$ ipython --no-banner

In [1]: import numpy as np

In [2]: from numpy import linalg as LA

In [3]: np.set_printoptions(suppress=True, linewidth=140)

In [4]: arr = np.array([[-9, 4, -4, 8, -8, -7, 6],
   ...:     [6, -9, 4, -4, 8, -8, -7],
   ...:     [-7, 6, -9, 4, -4, 8, -8],
   ...:     [-8, -7, 6, -9, 4, -4, 8],
   ...:     [8, -8, -7, 6, -9, 4, -4],
   ...:     [-4, 8, -8, -7, 6, -9, 4],
   ...:     [4, -4, 8, -8, -7, 6, -9]])

In [5]: blk = np.stack([arr, 3 * arr, arr[::-1]])

In [6]: print(np.round(LA.norm(blk, axis=(1, 2)), 3))
[ 47.77  143.311  47.77 ]

In [7]: print(LA.matrix_rank(blk))
[7 7 7]

In [8]: print(blk.sum(axis=0))
[[-32  12  -8  24 -39 -22  15]
 [ 20 -28   8 -23  38 -41 -24]
 [-20  16 -43  22 -25  36 -36]
 [-40 -35  30 -45  20 -20  40]
 [ 25 -26 -37  28 -40  24 -24]
 [-10  23 -28 -32  32 -44   9]
 [  7 -12  28 -24 -36  17 -30]]

In [9]: print(LA.matrix_rank(blk.reshape(3, -1)))
2

In [10]: J = np.load("layer4.npy")

In [11]: print(J)
[[-2.  2.  0.  0.  0.  0.]
 [ 2.  2.  2.  0.  0.  0.]
 [ 0.  2.  2.  2.  0.  0.]
 [ 0.  0.  2.  0.  2.  0.]
 [ 0.  0.  0.  2. -1.  2.]
 [ 0.  0.  0.  0.  2.  0.]]

In [12]: print([round(float(LA.det(J[:i, :i])), 2) + 0 for i in range(1, 7)])
[-2.0, -8.0, -8.0, 32.0, 0.0, -128.0]

In [13]: x0 = np.array([0, -1, -1, -2, 0, 1])

In [14]: rhs = J @ x0

In [15]: c, lr = np.zeros(6), 1 / LA.norm(J, 2) ** 2

In [16]: for i in range(8):
    ...:     c -= lr * J.T @ (J @ c - rhs)
    ...:     if i % 2 == 0: print(i, round(LA.norm(J @ c - rhs), 3))
    ...: 
0 1.958
2 1.518
4 1.359
6 1.237

In [17]: print(np.round(LA.cond(J), 3))
5.398

In [18]: print(c.round(3))
[ 0.07  -1.154 -1.166 -1.277  0.02   0.058]

In [19]: w, evecs = LA.eigh(J)

In [20]: x0 = np.array([2, -1, 0, 2, -1, 0])

In [21]: print(x0 @ J @ x0 / (x0 @ x0), round(w[0], 3), round(float(w[-1]), 3))
-2.3 -3.604 4.805

In [22]: print(x0 @ J @ x0)
-23.0

In [23]: w, evecs = LA.eigvalsh(J)
ValueError: too many values to unpack (expected 2)


In [24]: w, evecs = LA.eigh(J)

In [25]: print((w > 1e-8).sum(), (w < -1e-8).sum())
3 3

In [26]: print(np.round(evecs.T @ J @ evecs, 3) + 0)
[[-3.604  0.     0.     0.     0.     0.   ]
 [ 0.    -2.938  0.     0.     0.     0.   ]
 [ 0.     0.    -0.89   0.     0.     0.   ]
 [ 0.     0.     0.     1.133  0.     0.   ]
 [ 0.     0.     0.     0.     2.494  0.   ]
 [ 0.     0.     0.     0.     0.     4.805]]

In [27]: print(np.round(np.abs(evecs[:, -1]), 3))
[0.18  0.611 0.677 0.338 0.136 0.057]

In [28]: rng = np.random.default_rng(90148)

In [29]: labels = rng.permutation(6)

In [30]: Y = J[:, labels] * rng.choice([-1, 1], 6)

In [31]: print(Y)
[[-2.  0. -0.  0. -2.  0.]
 [-2.  0. -0.  0.  2.  2.]
 [-2.  2. -0.  0.  0.  2.]
 [-0.  0. -2.  0.  0.  2.]
 [-0.  2.  1.  2.  0.  0.]
 [-0.  0. -2.  0.  0.  0.]]

In [32]: U, _, Vh = LA.svd(J.T @ Y)

In [33]: print(labels)
[1 3 4 5 0 2]

In [34]: print(np.round(U @ Vh, 3) + 0)
[[ 0.  0.  0.  0.  1.  0.]
 [-1.  0.  0.  0.  0.  0.]
 [ 0.  0.  0.  0.  0.  1.]
 [ 0.  1.  0.  0.  0.  0.]
 [ 0.  0. -1.  0.  0.  0.]
 [ 0.  0.  0.  1.  0.  0.]]

In [35]: A = np.loadtxt("data.csv", delimiter=",")

In [36]: print(A.round(3))
[[ 0.007 -0.021  0.007  0.049 -0.035  0.021  0.049]
 [-0.021  0.063 -0.021 -0.147  0.105 -0.063 -0.147]
 [ 0.007 -0.021  0.007  0.049 -0.035  0.021  0.049]
 [ 0.049 -0.147  0.049  0.343 -0.245  0.147  0.343]
 [-0.035  0.105 -0.035 -0.245  0.175 -0.105 -0.245]
 [ 0.021 -0.063  0.021  0.147 -0.105  0.063  0.147]
 [ 0.049 -0.147  0.049  0.343 -0.245  0.147  0.343]]

In [37]: rank = LA.matrix_rank(A)

In [38]: print(rank)
1

In [39]: N = LA.svd(A)[2][rank:].T

In [40]: print(np.allclose(A @ N, 0))
True

In [41]: print(LA.matrix_rank(A.T @ A), LA.matrix_rank(A @ A.T))
1 1

In [42]: print([int(LA.matrix_rank(np.delete(A, i, axis=0))) for i in range(7)])
[1, 1, 1, 1, 1, 1, 1]

In [43]: C2 = A.T @ A

In [44]: print(np.round(np.diag(C2), 3))
[0.007 0.063 0.007 0.343 0.175 0.063 0.343]

In [45]: print(LA.matrix_rank(C2))
1

In [46]: print(C2.round(3))
[[ 0.007 -0.021  0.007  0.049 -0.035  0.021  0.049]
 [-0.021  0.063 -0.021 -0.147  0.105 -0.063 -0.147]
 [ 0.007 -0.021  0.007  0.049 -0.035  0.021  0.049]
 [ 0.049 -0.147  0.049  0.343 -0.245  0.147  0.343]
 [-0.035  0.105 -0.035 -0.245  0.175 -0.105 -0.245]
 [ 0.021 -0.063  0.021  0.147 -0.105  0.063  0.147]
 [ 0.049 -0.147  0.049  0.343 -0.245  0.147  0.343]]

In [47]: print(np.round(LA.eigvalsh(C2)[::-1], 3) + 0)
[1. 0. 0. 0. 0. 0. 0.]

In [48]: print(np.trace(C2), (A ** 2).sum())
1.0 1.0

In [49]: w, evecs = LA.eigvalsh(C2)
ValueError: too many values to unpack (expected 2)


In [50]: w, evecs = LA.eigh(C2)

In [51]: print(np.round(np.abs(evecs[:, -1]), 3))
[0.084 0.251 0.084 0.585 0.418 0.251 0.585]

In [52]: print(np.round(evecs @ np.diag(w) @ evecs.T, 3))
[[ 0.007 -0.021  0.007  0.049 -0.035  0.021  0.049]
 [-0.021  0.063 -0.021 -0.147  0.105 -0.063 -0.147]
 [ 0.007 -0.021  0.007  0.049 -0.035  0.021  0.049]
 [ 0.049 -0.147  0.049  0.343 -0.245  0.147  0.343]
 [-0.035  0.105 -0.035 -0.245  0.175 -0.105 -0.245]
 [ 0.021 -0.063  0.021  0.147 -0.105  0.063  0.147]
 [ 0.049 -0.147  0.049  0.343 -0.245  0.147  0.343]]

In [53]: print(np.round(LA.eigvalsh(C2 @ C2), 3) + 0)
[0. 0. 0. 0. 0. 0. 1.]

In [54]: print((w > 1e-8).sum(), (w < -1e-8).sum())
1 0

In [55]: print(np.round(LA.eigvalsh(C2 + -2 * np.eye(7)), 3))
[-2. -2. -2. -2. -2. -2. -1.]

In [56]: print(np.unique(w.round(6) + 0, return_counts=True)[1])
[6 1]

In [57]: print(LA.cond(A) > 100)
True

In [58]: print([round(float(x), 3) for x in LA.svd(A, compute_uv=False)[:3]])
[1.0, 0.0, 0.0]

In [59]: print(np.round(LA.norm(A, 2) / LA.norm(A), 3))
1.0

In [60]: Y = A + rng.integers(-2, 3, (7, 1)) @ rng.integers(-2, 3, (1, 7))

In [61]: print(Y.round(3))
[[ 1.007  1.979  0.007 -0.951 -2.035 -0.979 -0.951]
 [ 0.979  2.063 -0.021 -1.147 -1.895 -1.063 -1.147]
 [ 2.007  3.979  0.007 -1.951 -4.035 -1.979 -1.951]
 [ 0.049 -0.147  0.049  0.343 -0.245  0.147  0.343]
 [-0.035  0.105 -0.035 -0.245  0.175 -0.105 -0.245]
 [ 1.021  1.937  0.021 -0.853 -2.105 -0.937 -0.853]
 [ 0.049 -0.147  0.049  0.343 -0.245  0.147  0.343]]

In [62]: print(Y - A)
[[ 1.  2.  0. -1. -2. -1. -1.]
 [ 1.  2.  0. -1. -2. -1. -1.]
 [ 2.  4.  0. -2. -4. -2. -2.]
 [ 0.  0.  0.  0.  0.  0.  0.]
 [ 0.  0.  0.  0.  0.  0.  0.]
 [ 1.  2.  0. -1. -2. -1. -1.]
 [ 0.  0.  0.  0.  0.  0.  0.]]

In [63]: print(LA.matrix_rank(Y - A, tol=1e-8))
1

In [64]: print(np.abs(Y - A).sum(axis=1))
[ 8.  8. 16.  0.  0.  8.  0.]

In [65]: feats = np.load("w.npy")

In [66]: print(feats)
[[6. 1. 1. 1. 1. 1. 1.]
 [1. 6. 1. 1. 1. 1. 1.]
 [1. 1. 6. 1. 1. 1. 1.]
 [1. 1. 1. 6. 1. 1. 1.]
 [1. 1. 1. 1. 6. 1. 1.]
 [1. 1. 1. 1. 1. 6. 1.]
 [1. 1. 1. 1. 1. 1. 6.]]

In [67]: print(feats @ (-1.0) ** np.arange(7))
[ 6. -4.  6. -4.  6. -4.  6.]

In [68]: print(np.fft.fft(feats[0]))
[12.+0.j  5.+0.j  5.+0.j  5.+0.j  5.+0.j  5.+0.j  5.+0.j]

In [69]: print((feats @ feats)[0])
[42. 17. 17. 17. 17. 17. 17.]

In [70]: labels = rng.permutation(7)

In [71]: Y = feats[:, labels] * rng.choice([-1, 1], 7)

In [72]: print(Y)
[[ 1. -1.  1. -1.  1.  1.  6.]
 [ 1. -6.  1. -1.  1.  1.  1.]
 [ 6. -1.  1. -1.  1.  1.  1.]
 [ 1. -1.  6. -1.  1.  1.  1.]
 [ 1. -1.  1. -6.  1.  1.  1.]
 [ 1. -1.  1. -1.  6.  1.  1.]
 [ 1. -1.  1. -1.  1.  6.  1.]]

In [73]: U, _, Vh = LA.svd(feats.T @ Y)

In [74]: print(np.round(LA.lstsq(feats, Y)[0], 3) + 0)
[[ 0.  0.  0.  0.  0.  0.  1.]
 [ 0. -1.  0.  0.  0.  0.  0.]
 [ 1.  0.  0.  0.  0.  0.  0.]
 [ 0.  0.  1.  0.  0.  0.  0.]
 [ 0.  0.  0. -1.  0.  0.  0.]
 [ 0.  0.  0.  0.  1.  0.  0.]
 [ 0.  0.  0.  0.  0.  1.  0.]]

In [75]: print(labels)
[2 1 3 4 5 6 0]

In [76]: print(np.round(U @ Vh, 3) + 0)
[[ 0.  0.  0.  0.  0.  0.  1.]
 [ 0. -1.  0.  0.  0.  0.  0.]
 [ 1.  0.  0.  0.  0.  0.  0.]
 [ 0.  0.  1.  0.  0.  0.  0.]
 [ 0.  0.  0. -1.  0.  0.  0.]
 [ 0.  0.  0.  0.  1.  0.  0.]
 [ 0.  0.  0.  0.  0.  1.  0.]]

In [77]: w, evecs = LA.eigh(feats)

In [78]: print(np.round(evecs.T @ feats @ evecs, 3) + 0)
[[ 5.  0.  0.  0.  0.  0.  0.]
 [ 0.  5.  0.  0.  0.  0.  0.]
 [ 0.  0.  5.  0.  0.  0.  0.]
 [ 0.  0.  0.  5.  0.  0.  0.]
 [ 0.  0.  0.  0.  5.  0.  0.]
 [ 0.  0.  0.  0.  0.  5.  0.]
 [ 0.  0.  0.  0.  0.  0. 12.]]

In [79]: print(w.sum(), np.trace(feats))
42.0 42.0

In [80]: print(np.round(evecs.T @ evecs, 3) + 0)
[[1. 0. 0. 0. 0. 0. 0.]
 [0. 1. 0. 0. 0. 0. 0.]
 [0. 0. 1. 0. 0. 0. 0.]
 [0. 0. 0. 1. 0. 0. 0.]
 [0. 0. 0. 0. 1. 0. 0.]
 [0. 0. 0. 0. 0. 1. 0.]
 [0. 0. 0. 0. 0. 0. 1.]]

In [81]: print(np.round(LA.eigvalsh(feats @ feats), 3))
[ 25.  25.  25.  25.  25.  25. 144.]

In [82]: Y = arr + rng.integers(-2, 3, (7, 2)) @ rng.integers(-2, 3, (2, 7))

In [83]: print(Y)
[[-13   6   0   4  -9 -12   6]
 [  8  -9   2  -1   8  -5  -6]
 [ -7   6  -9   4  -4   8  -8]
 [ -8  -9   6 -11   5  -5   6]
 [  6  -8  -5   3  -9   1  -5]
 [ -4   8  -8  -7   6  -9   4]
 [  0   4  12  -6 -11   4  -3]]

In [84]: print(np.abs(Y - arr).sum(axis=1))
[20 11  0  8 11  0 30]

In [85]: print(LA.matrix_rank(Y - arr, tol=1e-8))
2

In [86]: print(Y - arr)
[[-4  2  4 -4 -1 -5  0]
 [ 2  0 -2  3  0  3  1]
 [ 0  0  0  0  0  0  0]
 [ 0 -2  0 -2  1 -1 -2]
 [-2  0  2 -3  0 -3 -1]
 [ 0  0  0  0  0  0  0]
 [-4  8  4  2 -4 -2  6]]

In [87]: Y = LA.inv(feats)

In [88]: print(np.round(LA.inv(Y), 3))
[[6. 1. 1. 1. 1. 1. 1.]
 [1. 6. 1. 1. 1. 1. 1.]
 [1. 1. 6. 1. 1. 1. 1.]
 [1. 1. 1. 6. 1. 1. 1.]
 [1. 1. 1. 1. 6. 1. 1.]
 [1. 1. 1. 1. 1. 6. 1.]
 [1. 1. 1. 1. 1. 1. 6.]]

In [89]: print((np.abs(Y) > 1e-9).astype(int))
[[1 1 1 1 1 1 1]
 [1 1 1 1 1 1 1]
 [1 1 1 1 1 1 1]
 [1 1 1 1 1 1 1]
 [1 1 1 1 1 1 1]
 [1 1 1 1 1 1 1]
 [1 1 1 1 1 1 1]]

In [90]: print(np.allclose(Y, feats.T))
False

In [91]: print(Y.round(3))
[[ 0.183 -0.017 -0.017 -0.017 -0.017 -0.017 -0.017]
 [-0.017  0.183 -0.017 -0.017 -0.017 -0.017 -0.017]
 [-0.017 -0.017  0.183 -0.017 -0.017 -0.017 -0.017]
 [-0.017 -0.017 -0.017  0.183 -0.017 -0.017 -0.017]
 [-0.017 -0.017 -0.017 -0.017  0.183 -0.017 -0.017]
 [-0.017 -0.017 -0.017 -0.017 -0.017  0.183 -0.017]
 [-0.017 -0.017 -0.017 -0.017 -0.017 -0.017  0.183]]

In [92]: print(np.round(LA.det(feats) * Y, 3))
[[34375. -3125. -3125. -3125. -3125. -3125. -3125.]
 [-3125. 34375. -3125. -3125. -3125. -3125. -3125.]
 [-3125. -3125. 34375. -3125. -3125. -3125. -3125.]
 [-3125. -3125. -3125. 34375. -3125. -3125. -3125.]
 [-3125. -3125. -3125. -3125. 34375. -3125. -3125.]
 [-3125. -3125. -3125. -3125. -3125. 34375. -3125.]
 [-3125. -3125. -3125. -3125. -3125. -3125. 34375.]]

In [93]: print(np.round(feats @ Y, 3) + 0)
[[1. 0. 0. 0. 0. 0. 0.]
 [0. 1. 0. 0. 0. 0. 0.]
 [0. 0. 1. 0. 0. 0. 0.]
 [0. 0. 0. 1. 0. 0. 0.]
 [0. 0. 0. 0. 1. 0. 0.]
 [0. 0. 0. 0. 0. 1. 0.]
 [0. 0. 0. 0. 0. 0. 1.]]

In [94]: print(round(float(LA.slogdet(feats)[0]), 3))
1.0

In [95]: W0 = np.load("m.npy")

In [96]: print(W0)
[[ 0  3  1 -3  1]
 [ 0  0 -2 -1 -3]
 [ 0  0  0  3 -1]
 [ 0  0  0  0 -2]
 [ 0  0  0  0  0]]

In [97]: U, s, Vh = LA.svd(W0)

In [98]: print(np.argmax(s[:-1] / (s[1:] + 1e-6)) + 1)
4

In [99]: Y = U[:, :4] @ np.diag(s[:4]) @ Vh[:4]

In [100]: print(round(np.abs(W0 - Y).max(), 3))
0.0

In [101]: print(round(float(LA.norm(W0 - Y, 2)), 3), s[4])
0.0 0.0

In [102]: print(LA.matrix_rank(Y))
4

In [103]: print(LA.matrix_rank(W0, rtol=0.05))
4

In [104]: rank = LA.matrix_rank(W0)

In [105]: print(rank)
4

In [106]: N = LA.svd(W0)[2][rank:].T

In [107]: print(np.allclose(W0 @ N, 0))
True

In [108]: print(LA.matrix_rank(W0.T @ W0), LA.matrix_rank(W0 @ W0.T))
4 4

In [109]: print(N @ N.T)
[[1. 0. 0. 0. 0.]
 [0. 0. 0. 0. 0.]
 [0. 0. 0. 0. 0.]
 [0. 0. 0. 0. 0.]
 [0. 0. 0. 0. 0.]]

In [110]: print([int(LA.matrix_rank(W0[:i])) for i in range(1, len(W0) + 1)])
[1, 2, 3, 4, 4]

In [111]: print(round(np.trace(LA.pinv(W0) @ W0), 3))
4.0

In [112]: print(np.allclose(W0[:-1].T @ LA.lstsq(W0[:-1].T, W0[-1])[0], W0[-1]))
True

In [113]: r0 = np.array([1, 2, 2, 1, -1])

In [114]: E = np.outer(rng.normal(size=21), r0) + 0.05 * rng.normal(size=(21, 5))

In [115]: print(E.round(3))
[[-1.8   -3.726 -3.636 -1.701  1.874]
 [ 0.334  0.711  0.67   0.267 -0.341]
 [-0.038  0.064 -0.011 -0.05  -0.057]
 [ 0.905  1.573  1.622  0.764 -0.804]
 [-0.287 -0.602 -0.592 -0.391  0.371]
 [ 0.416  0.885  0.813  0.339 -0.352]
 [-0.913 -1.73  -1.858 -0.819  0.963]
 [ 0.521  0.925  1.034  0.484 -0.456]
 [ 1.453  2.901  3.012  1.489 -1.507]
 [ 0.891  1.818  1.831  0.905 -0.868]
 [-1.317 -2.694 -2.584 -1.414  1.247]
 [-1.461 -2.922 -2.827 -1.425  1.488]
 [ 0.861  1.5    1.597  0.713 -0.732]
 [ 0.947  1.954  1.869  0.931 -0.891]
 [ 1.053  2.158  2.148  1.079 -1.048]
 [ 0.395  0.824  0.821  0.469 -0.42 ]
 [ 0.061  0.177  0.103  0.015 -0.054]
 [-0.504 -0.943 -1.028 -0.388  0.444]
 [-0.722 -1.323 -1.318 -0.613  0.544]
 [-0.363 -0.843 -0.91  -0.444  0.402]
 [-0.578 -1.119 -1.139 -0.599  0.582]]

In [116]: print(LA.cond(E) > 100)
False

In [117]: print(round(float(LA.norm(E, 2) / LA.norm(E)), 3))
0.999

In [118]: print(round(np.log10(LA.cond(E))))
2

In [119]: print(LA.matrix_rank(E, rtol=0.1))
1

In [120]: print([round(float(x), 3) for x in LA.svd(E, compute_uv=False)[:3]])
[13.362, 0.277, 0.248]
